In [1]: import numpy as np

In [2]: np.set_printoptions(precision=2, suppress=True, linewidth=200)

In [3]: def rd(a):
   ...:     return np.round(a, 2) + 0
   ...: 

In [4]: O, _ = np.linalg.qr(np.array([[-0.4, 0.2], [-0.6, -2.1], [-0.7, -1.1]]))

In [5]: J = O @ O.T

In [6]: rd(J)
Out[6]: 
array([[ 0.66, -0.25,  0.41],
       [-0.25,  0.82,  0.29],
       [ 0.41,  0.29,  0.52]])

In [7]: ang = np.radians(36)

In [8]: r_ = np.eye(3)

In [9]: r_[0, 0] = r_[1, 1] = np.cos(ang)

In [10]: r_[0, 1], r_[1, 0] = -np.sin(ang), np.sin(ang)

In [11]: rd(r_)
Out[11]: 
array([[ 0.81, -0.59,  0.  ],
       [ 0.59,  0.81,  0.  ],
       [ 0.  ,  0.  ,  1.  ]])

In [12]: out = J @ r_.T

In [13]: rd(np.abs(out - J).max(axis=0))
Out[13]: array([0.44, 0.43, 0.  ])

In [14]: out = J / np.sqrt((J ** 2).mean(axis=1, keepdims=True))

In [15]: rd(J - J.mean(axis=1, keepdims=True))
Out[15]: 
array([[ 0.38, -0.52,  0.13],
       [-0.54,  0.53,  0.  ],
       [ 0.  , -0.11,  0.11]])

In [16]: rd(out[0])
Out[16]: array([ 1.4 , -0.52,  0.87])

In [17]: rng = np.random.default_rng(197840)

In [18]: lab = rng.permutation(3)

In [19]: lab
Out[19]: array([2, 1, 0])

In [20]: out = J[lab][:, lab]

In [21]: rd(np.sort(np.abs(np.linalg.eigvals(out))))
Out[21]: array([0., 1., 1.])

In [22]: mat = np.load("sample9.npy")

In [23]: mat
Out[23]: 
array([[-1,  1,  0,  0,  1],
       [ 0, -2,  0,  0, -1],
       [ 0,  0,  0,  0,  0],
       [ 0,  0,  0,  1,  0],
       [-1, -2,  0,  0, -2]])

In [24]: # looks like rank 4

In [25]: rd(np.linalg.det(mat.T))
Out[25]: np.float64(0.0)

In [26]: rd(np.poly(mat))
Out[26]: array([ 1.,  4.,  2., -4., -3.,  0.])

In [27]: np.einsum("ii->", mat)
Out[27]: np.int64(-4)

In [28]: rd(np.linalg.det(2 * mat)), rd(np.linalg.det(mat))
Out[28]: (np.float64(0.0), np.float64(0.0))

In [29]: P = np.triu(np.array([[3, 3, 4, 0, 2],
    ...:     [0, 4, 0, 3, 1],
    ...:     [2, 4, 4, 1, 3],
    ...:     [4, 1, 1, 5, 1],
    ...:     [1, 0, 4, 3, 2]]), 1) + np.eye(5)

In [30]: out = P @ mat @ np.linalg.inv(P)

In [31]: rd(np.linalg.det(out))
Out[31]: np.float64(0.0)

In [32]: out
Out[32]: 
array([[ -3.,   0.,  12., -12., -24.],
       [ -1.,  -1.,   4.,   2., -14.],
       [ -3.,   3.,  12., -20., -19.],
       [ -1.,   1.,   4.,  -6.,  -7.],
       [ -1.,   1.,   4.,  -7.,  -6.]])

In [33]: P @ mat - mat @ P
Out[33]: 
array([[-2., -7.,  4., -3., -6.],
       [-1., -2.,  0.,  9.,  0.],
       [-3., -6.,  0.,  1., -6.],
       [-1., -2.,  0.,  0., -3.],
       [ 0.,  3.,  4.,  6.,  4.]])

In [34]: X = np.loadtxt("a.csv", delimiter=",")

In [35]: X
Out[35]: 
array([[ -0.3,   0.6,  -0.6],
       [  0.2,  -0.1,  -1. ],
       [  0.1,   1.1,  -1. ],
       [ -1.4,  -0.7,  -0.4],
       [  1.4,   0. ,   0.1],
       [  1.5,  -0.9,  -1.6],
       [  1.1,   0.6,  -0.1],
       [  0.9,   1.4,   0. ],
       [ -0.4,   2.7,   0.9],
       [ -0.1,   1.8,   1. ],
       [-34. ,  -4. ,  36. ],
       [  1. ,  -0.5,   0.2],
       [ -0.6,   0.1,   2. ]])

In [36]: lab = X[:, 0] > np.median(X[:, 0])

In [37]: r0 = X[lab].mean(axis=0) - X[~lab].mean(axis=0)

In [38]: ((X - X.mean(axis=0)) @ r0 > 0).astype(int)
Out[38]: array([1, 1, 1, 1, 1, 1, 1, 1, 1, 1, 0, 1, 1])

In [39]: np.argsort(-np.abs(r0).round(6), kind="stable")
Out[39]: array([0, 2, 1])

In [40]: rd(np.linalg.norm(X, 2) / np.linalg.norm(X))
Out[40]: np.float64(1.0)

In [41]: round(np.log10(np.linalg.cond(X)))
Out[41]: 1

In [42]: np.linalg.cond(X) > 100
Out[42]: np.False_
